% ipython --no-banner

In [1]: import numpy as np

In [2]: from numpy import linalg as LA

In [3]: np.set_printoptions(precision=2, suppress=True, linewidth=200, floatmode="fixed")

In [4]: F = np.load("layer11.npy")

In [5]: print(F)
[[-5  0]
 [ 1 -4]]

In [6]: # triangular: eigenvalues sit on the diagonal

In [7]: M2 = np.inv(F)
AttributeError: module 'numpy' has no attribute 'inv'


In [8]: M2 = LA.inv(F)

In [9]: print(LA.inv(M2))
[[-5.00 -0.00]
 [ 1.00 -4.00]]

In [10]: print(np.allclose(M2, F.T))
False

In [11]: print((np.abs(M2) > 1e-9).astype(int))
[[1 0]
 [1 1]]

In [12]: print(np.round(LA.cond(F), 2))
1.37

In [13]: print(round(LA.slogdet(F)[0], 2))
1.0

In [14]: r0 = np.array([-1, -3])

In [15]: M2 = F + np.outer(r0, np.eye(2)[1])

In [16]: print(LA.matrix_rank(LA.inv(M2) - LA.inv(F), tol=1e-8))
1

In [17]: rng = np.random.default_rng(42)

In [18]: idx = rng.permutation(2)

In [19]: M2 = F[:, idx] * rng.choice([-1, 1], 2)

In [20]: print(M2)
[[ 0 -5]
 [-4  1]]

In [21]: U, _, vt = LA.svd(F.T @ M2)

In [22]: print(np.round(U @ vt, 2) + 0)
[[0.00 1.00]
 [1.00 0.00]]

In [23]: print(np.round(LA.lstsq(F, M2)[0], 2) + 0)
[[0.00 1.00]
 [1.00 0.00]]

In [24]: print((F - F.T) / 2)
[[ 0.00 -0.50]
 [ 0.50  0.00]]

In [25]: LA.determinant(F)
AttributeError: module 'numpy.linalg' has no attribute 'determinant'


In [26]: print(np.allclose(F, F.T))
False

In [27]: print(np.trace(F))
-9

In [28]: print(np.sort(np.abs(LA.eigvals(F))))
[4.00 5.00]

In [29]: assert F == F.T
ValueError: The truth value of an array with more than one element is ambiguous. Use a.any() or a.all()
